>>> import numpy as np
>>> np.set_printoptions(suppress=True, linewidth=200)
>>> m1 = np.array([[1, 3, 0, 0], [0, 3, 0, 0], [0, 0, 1, 3], [0, 0, 0, 3]])
>>> print(np.round(np.sort(np.linalg.eigvals(m1).real), 3))
[1. 1. 3. 3.]
>>> print(round(float(np.linalg.det(m1)), 3))
9.0
>>> print(m1 @ m1)
[[ 1 12  0  0]
 [ 0  9  0  0]
 [ 0  0  1 12]
 [ 0  0  0  9]]
>>> print((m1 != 0).astype(int))
[[1 1 0 0]
 [0 1 0 0]
 [0 0 1 1]
 [0 0 0 1]]
>>> rng = np.random.default_rng(39613)
>>> lab = rng.permutation(4)
>>> print(lab)
[2 1 3 0]
>>> Y = m1[lab][:, lab]
>>> print(np.allclose(Y, m1))
False
>>> print(Y)
[[1 0 3 0]
 [0 3 0 0]
 [0 0 3 0]
 [0 3 0 1]]
>>> print(np.diag(Y))
[1 3 3 1]
>>> print(round(float(np.linalg.det(Y)), 3), round(np.linalg.det(m1[lab]), 3))
9.0 9.0
>>> print([int(np.linalg.matrix_rank(np.linalg.matrix_power(m1, p))) for p in range(1, 5)])
[4, 4, 4, 4]
>>> print(np.linalg.matrix_rank(m1 - m1[0, 0] * np.eye(4)))
2
>>> print(np.prod(np.diag(m1)), round(float(np.linalg.det(m1)), 3))
9 9.0
>>> print(m1 @ m1)
[[ 1 12  0  0]
 [ 0  9  0  0]
 [ 0  0  1 12]
 [ 0  0  0  9]]
>>> f = np.array([2, 1, -1, -1])
>>> Y = m1 + np.outer(f, np.eye(4)[1])
>>> print(np.linalg.matrix_rank(np.linalg.inv(Y) - np.linalg.inv(m1), tol=1e-8))
1
>>> print(Y)
[[ 1.  5.  0.  0.]
 [ 0.  4.  0.  0.]
 [ 0. -1.  1.  3.]
 [ 0. -1.  0.  3.]]
>>> X = np.loadtxt("x.csv", delimiter=",")
>>> print(X)
[[ 1.4  0.3  1.  -0.5]
 [-0.2  0.   0.5  0.5]
 [ 0.7  0.5  0.9  0.3]
 [-0.7  1.7 -1.4  0.6]]
>>> proj = np.triu(np.array([[1, 0, 1, 1], [3, 2, -1, 2], [3, -1, -2, 2], [2, -3, -3, 3]]), 1) + np.eye(4)
>>> Y = proj @ X @ np.linalg.inv(proj)
>>> print(round(float(np.linalg.det(Y)), 3))
0.211
>>> print(np.linalg.matrix_rank(Y))
4
>>> print(np.round(proj @ X - X @ proj, 3) + 0)
[[ 0.   2.2 -1.6 -3.1]
 [-2.1  2.9 -3.5  0.1]
 [-1.4  3.4 -3.  -2.3]
 [ 0.   0.   2.4  0.1]]
>>> O, evecs = np.linalg.qr(X[:, :1])[0], np.linalg.qr(X[:, 1:])[0]
>>> sv = np.linalg.svd(O.T @ evecs, compute_uv=False)
>>> print((sv > 0.9).sum())
1
>>> print(np.round(np.linalg.norm(O @ O.T - evecs @ evecs.T, 2), 3))
1.0
>>> print(sv.round(3))
[0.999]
>>> print(np.linalg.matrix_rank(X, rtol=0.1))
3
>>> print([round(float(x), 3) for x in np.linalg.svd(X, compute_uv=False)[:3]])
[2.729, 1.696, 0.924]
>>> print(round(np.log10(np.linalg.cond(X))))
2
>>> print(np.round(np.linalg.norm(X, 2) / np.linalg.norm(X), 3))
0.816
>>> print(np.argsort(-np.linalg.norm(X, axis=0).round(6), kind="stable")[:3])
[2 1 0]
>>> Y = np.array([[3, 2, 5], [3, 1, 1], [4, 4, 1], [2, 3, 2]])
>>> print(np.round(np.einsum("ij,ij->i", X, X), 3))
[3.3  0.54 1.64 5.7 ]
>>> print(np.linalg.matrix_rank(np.vstack([X, Y.T])))
4
>>> print(np.vstack([X, Y.T]).shape)
(7, 4)
>>> print(round(float(np.linalg.norm(X[1] - X[3])), 3))
2.6
>>> print(np.round(np.linalg.norm(X, axis=1), 3))
[1.817 0.735 1.281 2.387]
>>> print(np.linalg.norm(X, axis=1).argmax())
3
>>> E = np.load("out10.npy")
>>> print(E)
[[ 2  3  1]
 [ 1  0  0]
 [ 3 -4 -1]]
>>> print(np.round(np.abs(np.linalg.svd(E)[2][-1]), 3))
[0.052 0.281 0.958]
>>> print(np.linalg.matrix_rank(E, rtol=0.1))
2
>>> O, evecs = np.linalg.qr(E[:, :2])[0], np.linalg.qr(E[:, 2:])[0]
>>> sv = np.linalg.svd(O.T @ evecs, compute_uv=False)
>>> print(sv.round(3))
[0.999]
>>> print((sv > 0.9).sum())
1
>>> ev, evecs = np.linalg.eig(E)
>>> print(np.round(np.sort(np.linalg.eigvals(E.T)), 3))
[-2.443  0.123  3.319]
>>> print(round(float(np.prod(ev)), 3))
-1.0
>>> print(np.round(E @ evecs[:, 0] - ev[0] * evecs[:, 0], 3) + 0)
[0. 0. 0.]
>>> print(ev.round(3))
[ 3.319 -2.443  0.123]
>>> mat = np.array([[0, 0, 0], [1, 0, 0], [0, 0, 0], [0, 0, 2]])
>>> Y = mat + rng.integers(-2, 3, (4, 2)) @ rng.integers(-2, 3, (2, 3))
>>> print(Y)
[[-1 -2  0]
 [ 1  4  2]
 [ 0 -2 -1]
 [ 0 -4  0]]
>>> print(np.round(np.linalg.svd(Y - mat, compute_uv=False), 3) + 0)
[6.952 1.295 0.   ]
>>> print(Y - mat)
[[-1 -2  0]
 [ 0  4  2]
 [ 0 -2 -1]
 [ 0 -4 -2]]
>>> F = np.array([[0, 0, 0], [0, 15, 5], [0, 5, 6]])
>>> print(np.argsort(-np.linalg.norm(F, axis=0).round(6), kind="stable")[:3])
[1 2 0]
>>> print(np.linalg.cond(F) > 100)
True
>>> print(np.round(F @ np.linalg.pinv(F) @ F, 3))
[[ 0.  0.  0.]
 [ 0. 15.  5.]
 [ 0.  5.  6.]]
>>> print(np.allclose(F[:-1].T @ np.linalg.lstsq(F[:-1].T, F[-1])[0], F[-1]))
False
>>> print(np.unique(F.round(6), axis=0).shape)
(3, 3)
>>> data = np.load("block16.npy")
>>> print(data)
[[  2.  -4.   4.]
 [  0.  10.  -8.]
 [  0.  12. -10.]]
>>> lab = rng.permutation(3)
>>> print(lab)
[0 1 2]
>>> Y = data[lab][:, lab]
>>> print(np.allclose(Y, data))
True
>>> print(Y)
[[  2.  -4.   4.]
 [  0.  10.  -8.]
 [  0.  12. -10.]]
>>> print(np.trace(Y))
2.0
>>> t = np.radians(15)
>>> Rm = np.eye(3)
>>> Rm[2, 2] = Rm[0, 0] = np.cos(t)
>>> Rm[2, 0], Rm[0, 2] = -np.sin(t), np.sin(t)
>>> print(Rm.round(3))
[[ 0.966  0.     0.259]
 [ 0.     1.     0.   ]
 [-0.259  0.     0.966]]
>>> Y = data @ Rm.T
>>> print(np.allclose(np.linalg.norm(data, axis=1), np.linalg.norm(Y, axis=1)))
True
>>> print(np.allclose(data @ data.T, Y @ Y.T))
True
>>> f, g = data[0], data[1]
>>> print(f @ g)
-72.0
>>> pr = (f @ g) / (f @ f) * f
>>> print(pr)
[-4.  8. -8.]
>>> print(round(float(np.linalg.norm(f + g) ** 2 + np.linalg.norm(f - g) ** 2), 3))
400.0
>>> print((g - pr) @ f)
0.0
>>> vec = np.array([-1, -3, 3])
>>> y = data @ vec
>>> beta, lr = np.zeros(3), 1 / np.linalg.norm(data, 2) ** 2
>>> for i in range(40):
...     beta -= lr * data.T @ (data @ beta - y)
...     if i % 10 == 0: print(i, round(np.linalg.norm(data @ beta - y), 3))
... 
0 1.911
10 1.745
20 1.594
30 1.456
>>> print(round(np.linalg.cond(data), 3))
109.991
>>> left, sv, VT = np.linalg.svd(data)
>>> print(sv.round(3))
[20.975  2.     0.191]
>>> Y = left[:, :1] @ np.diag(sv[:1]) @ VT[:1]
>>> print(np.linalg.matrix_rank(data, rtol=0.05))
2
>>> print(Y.round(3))
[[ 0.147 -4.367  3.633]
 [-0.331  9.836 -8.183]
 [-0.403 12.    -9.983]]
>>> K = np.array([[7.02, -7.0, 6.0], [0.0, 7.02, -7.0], [7.0, -7.0, 6.02]])
>>> left, sv, VT = np.linalg.svd(K)
>>> print(np.argmax(sv[:-1] / (sv[1:] + 1e-6)) + 1)
2
>>> Y = left[:, :2] @ np.diag(sv[:2]) @ VT[:2]
>>> print(round(float(np.linalg.norm(K - Y) / np.linalg.norm(K)), 3))
0.0
>>> print(Y.round(3) + 0)
[[ 7.021 -6.996  6.004]
 [ 0.     7.02  -7.   ]
 [ 6.999 -7.004  6.016]]
>>> print(round(np.linalg.norm(K - Y, 2), 3), round(float(sv[2]), 3))
0.009 0.009
>>> print(np.linalg.matrix_rank(Y))
2
>>> print(np.round(Y.sum(axis=0), 3))
[14.02 -6.98  5.02]
>>> print(np.linalg.matrix_rank(Y))
2
>>> print(np.round(np.linalg.svd(Y, compute_uv=False), 3) + 0)
[18.383  5.372  0.   ]
>>> print(np.round(np.diff(Y, axis=0), 3))
[[ -7.021  14.016 -13.004]
 [  6.999 -14.024  13.016]]
>>> print(np.unravel_index(np.abs(Y).argmax(), Y.shape))
(np.int64(0), np.int64(0))
>>> lab = rng.permutation(3)
>>> print(lab)
[0 1 2]
>>> Y = K[lab][:, lab]
>>> print(Y)
[[ 7.02 -7.    6.  ]
 [ 0.    7.02 -7.  ]
 [ 7.   -7.    6.02]]
>>> print(np.trace(Y))
20.06
>>> print(np.round(np.sort(np.abs(np.linalg.eigvals(Y))), 3))
[ 0.02   2.404 17.636]
>>> print(np.allclose(Y, K))
True
>>> print(round(float(np.linalg.det(Y)), 3), np.round(np.linalg.det(K[lab]), 3))
0.848 0.848
>>> t = np.radians(90)
>>> Rm = np.eye(3)
>>> Rm[1, 1] = Rm[2, 2] = np.cos(t)
>>> Rm[1, 2], Rm[2, 1] = -np.sin(t), np.sin(t)
>>> print(Rm.round(3) + 0)
[[ 1.  0.  0.]
 [ 0.  0. -1.]
 [ 0.  1.  0.]]
>>> Y = K @ Rm.T
>>> print(Y)
[[ 7.02 -6.   -7.  ]
 [ 0.    7.    7.02]
 [ 7.   -6.02 -7.  ]]
>>> print(np.allclose(np.linalg.norm(K, axis=1), np.linalg.norm(Y, axis=1)))
True
>>> print(np.abs(Y - K).max(axis=0))
[ 0.    1.   14.02]
>>> Y = K + rng.integers(-2, 3, (3, 2)) @ rng.integers(-2, 3, (2, 3))
>>> print(Y.round(3))
[[ 3.02 -7.    2.  ]
 [ 4.    8.02 -3.  ]
 [11.   -5.   10.02]]
>>> print(np.linalg.matrix_rank(Y - K, tol=1e-8))
2
>>> print(Y - K)
[[-4.  0. -4.]
 [ 4.  1.  4.]
 [ 4.  2.  4.]]
>>> J = np.load("a.npy")
>>> print(J)
[[  0.303  -0.227 -30.775]
 [ -9.54    0.128  23.88 ]
 [  3.159  -0.256 -12.091]
 [  1.181   0.514  -9.113]
 [  2.425  -1.434 -12.133]
 [  3.064   0.607   8.706]
 [  1.678  -1.074  -6.967]
 [ -1.815   0.61  -12.253]
 [ -5.481   1.135  12.225]
 [ -6.474   1.585   1.747]
 [  3.56   -0.206  19.448]
 [ -5.151  -0.256 -36.855]
 [ -4.436  -0.659   9.335]
 [  0.593  -0.561 -32.929]
 [ -4.808  -0.314 -10.736]
 [ -2.321   1.281  12.46 ]
 [ -5.428  -0.441 -11.576]
 [ -2.443   0.37    3.946]
 [  5.913  -0.455  -1.429]]
>>> Xs = J - J.mean(axis=0)
>>> left, sv, VT = np.linalg.svd(Xs, full_matrices=False)
>>> print(np.abs(VT[0]).argmax())
2
>>> print(np.round(Xs.mean(axis=0), 3) + 0)
[0. 0. 0.]
>>> print(np.round(VT[0] * np.sign(VT[0, np.abs(VT[0]).argmax()]), 3))
[-0.042  0.018  0.999]
>>> print(np.searchsorted(np.cumsum(sv ** 2) / (sv ** 2).sum(), 0.9) + 1)
1
>>> print(round(float((sv ** 2).sum() ** 2 / (sv ** 4).sum()), 3))
1.121
>>> print(np.abs(left[:, 0]).argmax())
11
>>> print((np.sign(left[:, 0]) == np.sign(left[0, 0])).astype(int))
[1 0 1 1 1 0 1 1 0 0 0 1 0 1 1 0 1 0 0]
>>> print(sv.round(3))
[72.664 17.625  2.925]
>>> print(np.round(sv ** 2 / (sv ** 2).sum(), 3))
[0.943 0.055 0.002]
>>> print(np.round(np.abs(VT[-1]), 3))
[0.059 0.998 0.015]
>>> Y = np.c_[J[:, :1] @ np.array([[2]]), np.array([0, 0, -5, 3, -5, 5, -4, -5, 5, -4, 2, -1, 1, -1, 0, 2, -3, -3, -1])]
>>> print(Y)
[[  0.606   0.   ]
 [-19.08    0.   ]
 [  6.318  -5.   ]
 [  2.362   3.   ]
 [  4.85   -5.   ]
 [  6.128   5.   ]
 [  3.356  -4.   ]
 [ -3.63   -5.   ]
 [-10.962   5.   ]
 [-12.948  -4.   ]
 [  7.12    2.   ]
 [-10.302  -1.   ]
 [ -8.872   1.   ]
 [  1.186  -1.   ]
 [ -9.616   0.   ]
 [ -4.642   2.   ]
 [-10.856  -3.   ]
 [ -4.886  -3.   ]
 [ 11.826  -1.   ]]
>>> print(np.round(np.linalg.norm(np.linalg.qr(J)[0].T @ Y, axis=0) ** 2 / ((Y ** 2).sum(axis=0) + 1e-12), 3))
[1.    0.251]
>>> print(np.round(np.linalg.norm(Y - J @ np.linalg.lstsq(J, Y)[0], axis=0), 3) + 0)
[ 0.    12.118]
>>> print(np.round(np.linalg.lstsq(J, Y[:, 0])[0], 3) + 0)
[2. 0. 0.]
>>> cent = J[[12, 8]].astype(float)
>>> for _ in range(5):
...     lab = np.linalg.norm(J[:, None] - cent, axis=-1).argmin(axis=1)
...     cent = np.array([J[lab == j].mean(axis=0) for j in range(2)])
... 
>>> print(lab)
[0 1 0 0 0 1 0 0 1 1 1 0 1 0 0 1 0 1 1]
>>> print(cent.round(3))
[[ -0.786  -0.344 -17.543]
 [ -2.018   0.421  10.035]]
>>> print(np.round(cent[1] - cent[0], 3))
[-1.231  0.765 27.578]
